$ python -q
>>> import numpy as np
>>> np.set_printoptions(suppress=True, linewidth=120)
>>> def rnd(a):
...     return np.round(a, 3) + 0
... 
>>> F = np.loadtxt("case15.csv", delimiter=",")
>>> print(F)
[[10.  6.  3. 13. 10.]
 [14. 10.  0. 21. 22.]
 [14. 10.  0. 21. 22.]
 [ 9.  5.  4. 11.  7.]
 [13.  9.  0. 19. 19.]
 [ 7.  3.  6.  7.  1.]
 [10.  6.  3. 13. 10.]
 [15. 11.  0. 23. 25.]
 [14. 10.  0. 21. 22.]
 [10.  6.  3. 13. 10.]
 [ 9.  5.  4. 11.  7.]
 [ 9.  5.  4. 11.  7.]
 [10.  6.  3. 13. 10.]
 [10.  6.  3. 13. 10.]
 [12.  8.  1. 17. 16.]
 [15. 11.  0. 23. 25.]
 [ 7.  3.  6.  7.  1.]
 [13.  9.  0. 19. 19.]
 [16. 12.  0. 25. 28.]
 [16. 12.  0. 25. 28.]
 [ 7.  3.  6.  7.  1.]
 [15. 11.  0. 23. 25.]
 [ 8.  4.  5.  9.  4.]
 [16. 12.  0. 25. 28.]
 [ 8.  4.  5.  9.  4.]
 [ 8.  4.  5.  9.  4.]
 [ 7.  3.  6.  7.  1.]
 [ 9.  5.  4. 11.  7.]
 [14. 10.  0. 21. 22.]
 [ 8.  4.  5.  9.  4.]
 [ 8.  4.  5.  9.  4.]]
>>> # row 2 repeats row 1
>>> U, sv, VT = np.linalg.svd(F)
>>> print(np.argmax(sv[:-1] / (sv[1:] + 1e-6)) + 1)
3
>>> out = U[:, :3] @ np.diag(sv[:3]) @ VT[:3]
>>> print(rnd(np.abs(F - out).max()))
0.0
>>> rank = np.linalg.matrix_rank(F)
>>> print(rank)
3
>>> ns = np.linalg.svd(F)[2][rank:].T
>>> print([int(np.linalg.matrix_rank(np.delete(F, i, axis=0))) for i in range(31)])
[3, 3, 3, 3, 3, 3, 3, 3, 3, 3, 3, 3, 3, 3, 3, 3, 3, 3, 3, 3, 3, 3, 3, 3, 3, 3, 3, 3, 3, 3, 3]
>>> print([int(np.linalg.matrix_rank(F[:i])) for i in range(1, len(F) + 1)])
[1, 2, 2, 3, 3, 3, 3, 3, 3, 3, 3, 3, 3, 3, 3, 3, 3, 3, 3, 3, 3, 3, 3, 3, 3, 3, 3, 3, 3, 3, 3]
>>> print([int(np.linalg.matrix_rank(F[:, :j + 1])) for j in range(5)])
[1, 2, 3, 3, 3]
>>> print(np.linalg.matrix_rank(F.T @ F), np.linalg.matrix_rank(F @ F.T))
3 3
>>> print(np.allclose(F @ ns, 0))
True
>>> print(rnd(ns @ ns.T))
[[ 0.478 -0.172  0.    -0.431  0.185]
 [-0.172  0.909  0.    -0.202 -0.111]
 [ 0.     0.     0.     0.     0.   ]
 [-0.431 -0.202  0.     0.539 -0.148]
 [ 0.185 -0.111  0.    -0.148  0.074]]
>>> M = np.array([[0, 0, 1, 3, 6],
...     [8, 2, 0, -4, 9],
...     [32, 8, -7, -5, -4],
...     [-16, -4, -8, 5, -6],
...     [-16, -4, 8, -9, -4]])
>>> print(rnd(np.linalg.norm(M) ** 2 / np.linalg.norm(M, 2) ** 2))
1.268
>>> print(rnd(np.linalg.norm(M, "nuc")))
76.867
>>> print(M[3] @ M[0])
-29
>>> print(rnd(np.linalg.norm(M, axis=0)))
[40.    10.    13.342 12.49  13.601]
>>> print(np.linalg.norm(M, axis=1).argmax())
2
>>> U, sv, VT = np.linalg.svd(M)
>>> vecs = VT[:(sv > 1e-8).sum()]
>>> rng = np.random.default_rng(367643)
>>> x = M[1] + 2 * M[2] + rng.integers(2) * np.eye(5)[3]
>>> print(x)
[ 72.  18. -14. -13.   1.]
>>> print(rnd(np.diag(vecs.T @ vecs)))
[0.941 0.059 1.    1.    1.   ]
>>> print(rnd(np.linalg.norm(x - vecs.T @ vecs @ x)))
0.0
>>> J = np.array([[1.0, 0.5, 0.25], [0.5, 1.0, 0.5], [0.25, 0.5, 1.0]])
>>> # equal to its transpose
>>> f = np.array([1, 1, 3])
>>> out = J + np.outer(f, np.eye(3)[1])
>>> print(out)
[[1.   1.5  0.25]
 [0.5  2.   0.5 ]
 [0.25 3.5  1.  ]]
>>> rank = np.linalg.matrix_rank(out)
>>> print(rank)
2
>>> ns = np.linalg.svd(out)[2][rank:].T
>>> print(np.allclose(out @ ns, 0))
True
>>> print([int(np.linalg.matrix_rank(np.delete(out, i, axis=0))) for i in range(3)])
[2, 2, 2]
>>> Q, R = np.linalg.qr(J)
>>> print(rnd(abs(R[0, 0])), rnd(np.linalg.norm(J[:, 0])))
1.146 1.146
>>> print(np.allclose(R.T @ R, J.T @ J))
True
>>> print(rnd(R))
[[-1.146 -0.982 -0.655]
 [ 0.    -0.732 -0.659]
 [ 0.     0.     0.671]]
>>> print(rnd(Q))
[[-0.873  0.488  0.   ]
 [-0.436 -0.781 -0.447]
 [-0.218 -0.39   0.894]]
>>> print(rnd(np.abs(np.diag(R))))
[1.146 0.732 0.671]
>>> arr = np.loadtxt("run3.csv", delimiter=",")
>>> print(arr)
[[ 0.  0.  0.  0.]
 [ 0.  1. -3.  2.]
 [ 0. -2. -1. -3.]
 [ 0.  3.  1. -1.]]
>>> P = np.triu(np.array([[1, 1, 1, 1, 0],
...     [0, 0, 2, 1, 1],
...     [1, 2, 0, 0, 2],
...     [0, 0, 2, 0, 2],
...     [0, 1, 0, 0, 1]]), 1) + np.eye(5)
>>> out = P @ M @ np.linalg.inv(P)
>>> print(rnd(np.poly(out)))
[     1.      4.     31.  -3088. -20220.      0.]
>>> print(rnd(np.abs(np.linalg.eigvals(arr)).max()))
3.978
>>> np.linalg.determinant(arr)
Traceback (most recent call last):
  File "<python-input-54>", line 1, in <module>
    np.linalg.determinant(arr)
    ^^^^^^^^^^^^^^^^^^^^^
AttributeError: module 'numpy.linalg' has no attribute 'determinant'
>>> print(np.trace(arr))
-1.0
>>> print(np.allclose(arr, arr.T))
False
>>> print(rnd(np.linalg.det(arr)))
0.0
>>> print(rnd(np.sort(np.abs(np.linalg.eigvals(arr)))))
[0.    3.131 3.131 3.978]
>>> print(arr @ arr)
[[  0.   0.   0.   0.]
 [  0.  13.   2.   9.]
 [  0.  -9.   4.   2.]
 [  0.  -2. -11.   4.]]
>>> print((arr + arr.T) / 2)
[[ 0.   0.   0.   0. ]
 [ 0.   1.  -2.5  2.5]
 [ 0.  -2.5 -1.  -1. ]
 [ 0.   2.5 -1.  -1. ]]
>>> E = np.load("out6.npy")
>>> print(E)
[[ -60.6    -99.655  -61.605]
 [ -60.048 -100.255  -59.531]
 [ -60.545  -98.612  -57.628]
 [ -59.515 -101.602  -57.775]
 [ -60.77   -99.933  -59.791]
 [ -60.044  -99.21   -59.614]
 [ -59.213 -100.175  -60.738]
 [ -59.848 -100.548  -60.863]
 [ -59.563  -99.414  -59.92 ]
 [ -62.056  -99.879  -61.824]
 [ -61.015  -97.615  -59.212]
 [ -59.769 -100.599  -62.389]
 [ -59.342 -101.7    -59.317]
 [ -60.539 -100.996  -59.925]
 [ -58.325 -102.017  -61.6  ]
 [ -60.174  -99.666  -60.962]
 [ -58.8   -100.48   -59.399]
 [ -60.58  -100.459  -59.188]
 [ -61.32  -100.807  -61.821]
 [ -60.356  -98.891  -59.436]
 [ -59.262  -98.181  -57.52 ]
 [ -60.81  -100.209  -60.596]
 [ -60.509  -99.244  -61.027]
 [ -59.202  -99.23   -59.502]
 [ -59.177 -100.102  -59.517]
 [ -58.889 -100.652  -59.122]
 [ -60.498  -99.109  -60.406]]
>>> labels = E[:, 0] > np.median(E[:, 0])
>>> f = E[labels].mean(axis=0) - E[~labels].mean(axis=0)
>>> print(((E - E.mean(axis=0)) @ f > 0).astype(int))
[0 1 0 1 0 0 1 1 1 0 0 0 1 0 1 0 1 0 0 0 1 0 0 1 1 1 0]
>>> print(rnd(f))
[ 1.398 -0.634  0.42 ]
>>> f = np.array([0, -2, -2, 1]) + 0.5
>>> A = np.outer(f, f) / (f @ f)
>>> print(rnd(A))
[[ 0.036 -0.107 -0.107  0.107]
 [-0.107  0.321  0.321 -0.321]
 [-0.107  0.321  0.321 -0.321]
 [ 0.107 -0.321 -0.321  0.321]]
>>> rank = np.linalg.matrix_rank(A)
>>> print(rank)
1
>>> ns = np.linalg.svd(A)[2][rank:].T
>>> print(ns.shape)
(4, 3)
>>> print([int(np.linalg.matrix_rank(A[:i])) for i in range(1, len(A) + 1)])
[1, 1, 1, 1]
>>> print(np.linalg.lstsq(A[:-1].T, A[-1])[2])
1
>>> try:
...     np.linalg.inv(A)
... except np.linalg.LinAlgError as e:
...     print(repr(e))
... 
LinAlgError('Singular matrix')
>>> out = F + rng.integers(-2, 3, (31, 3)) @ rng.integers(-2, 3, (3, 5))
>>> print(out)
[[12.  4.  3. 11. 12.]
 [10. 10.  0. 15. 22.]
 [ 9. 13.  1. 27. 16.]
 [17.  5.  1.  5. 16.]
 [18.  6.  0. 19. 22.]
 [15.  7.  2.  5.  9.]
 [ 8. 12.  1. 13. 10.]
 [21. 13. -2. 25. 29.]
 [ 8.  4.  4. 21. 16.]
 [11.  7.  3. 17.  9.]
 [ 8.  0.  5.  3.  9.]
 [ 5.  9.  3.  9.  6.]
 [16. 12. -1. 13. 16.]
 [14. 10.  1. 17. 12.]
 [12.  8.  2. 23. 13.]
 [23. 11. -2. 23. 31.]
 [ 8.  0.  6.  1.  4.]
 [10. 10.  0. 17. 18.]
 [12. 12.  1. 25. 25.]
 [15. 19. -2. 29. 27.]
 [10.  2.  5.  3.  5.]
 [ 8.  8.  3. 23. 19.]
 [10. -2.  5. -3. 10.]
 [13. 17. -1. 27. 26.]
 [-2.  2.  9. 13. -6.]
 [ 4.  4.  5.  3.  4.]
 [17.  5.  2.  3. 11.]
 [11. -1.  5.  5. 10.]
 [12. 12. -1. 17. 23.]
 [ 8. 12.  2. 11.  5.]
 [ 6.  6.  4.  5.  5.]]
>>> print(np.linalg.matrix_rank(out - F, tol=1e-8))
3
